$ ipython --no-banner

In [1]: import numpy as np

In [2]: np.set_printoptions(precision=2, suppress=True, linewidth=140, legacy="1.25")

In [3]: def rd(a):
   ...:     return np.round(a, 2) + 0
   ...: 

In [4]: J = np.load("case10.npy")

In [5]: print(J)
[[-0.82 -0.18 -2.56]
 [-0.12 -0.88 -2.44]
 [-0.8  -0.2  -1.18]
 [-3.12  2.12  0.53]
 [ 0.43 -1.43 -3.89]
 [-1.83  0.83  0.37]
 [ 1.2  -2.2  -5.42]
 [-2.3   1.3  -0.79]
 [ 0.93 -1.93 -4.44]
 [ 0.85 -1.85 -3.5 ]
 [ 2.6  -3.6  -4.71]
 [ 1.03 -2.03 -4.25]
 [-3.8   2.8   1.88]
 [-1.39  0.39 -1.18]
 [-3.76  2.76  1.49]
 [-0.69 -0.31 -2.68]
 [-1.05  0.05 -3.75]
 [-1.59  0.59 -0.46]
 [ 1.32 -2.32 -3.94]
 [-2.93  1.93 -1.28]
 [-1.56  0.56 -0.17]
 [-1.45  0.45 -2.61]
 [-2.48  1.48 -0.93]
 [-0.02 -0.98 -0.71]
 [-0.41 -0.59 -2.66]
 [-4.59  3.59  3.05]
 [ 1.34 -2.34 -1.7 ]
 [-2.35  1.35 -1.45]]

In [6]: C2 = np.cov(J, rowvar=False)

In [7]: rd(np.polyfit(J[:, 2], J[:, 0], 1))
Out[7]: array([-0.74, -2.28])

In [8]: np.argwhere(np.triu(np.abs(np.corrcoef(J.T)) > 0.8, 1))
Out[8]: 
array([[0, 1],
       [0, 2],
       [1, 2]])

In [9]: data = np.load("out18.npy")

In [10]: data
Out[10]: 
array([[ 0.1, -1.2,  0.4, -2.3,  0.4,  0.3,  0.7,  0.5,  1.1],
       [ 0.5, -1.4,  0. ,  0.7, -0.2,  1.9,  2.4,  0.3, -0.4],
       [ 1.4,  0. ,  1. , -0.9, -1.2,  0. ,  0.5, -0.8,  0.4],
       [-0.3, -1. , -0.5, -1.7,  0.9, -0.9, -1. ,  0.5,  0.8]])

In [11]: left, s = np.linalg.svd(data)
---------------------------------------------------------------------------
ValueError                                Traceback (most recent call last)
Cell In[11], line 1
----> 1 left, s = np.linalg.svd(data)

ValueError: too many values to unpack (expected 2)

In [12]: left, s, Vh = np.linalg.svd(data, full_matrices=False)

In [13]: rd(s)
Out[13]: array([3.93, 3.67, 2.47, 0.68])

In [14]: rd(Vh @ Vh.T)
Out[14]: 
array([[1., 0., 0., 0.],
       [0., 1., 0., 0.],
       [0., 0., 1., 0.],
       [0., 0., 0., 1.]])

In [15]: left.shape, s.shape, Vh.shape
Out[15]: ((4, 4), (4,), (4, 9))

In [16]: rd(np.cumsum(s ** 2) / np.sum(s ** 2))
Out[16]: array([0.44, 0.82, 0.99, 1.  ])
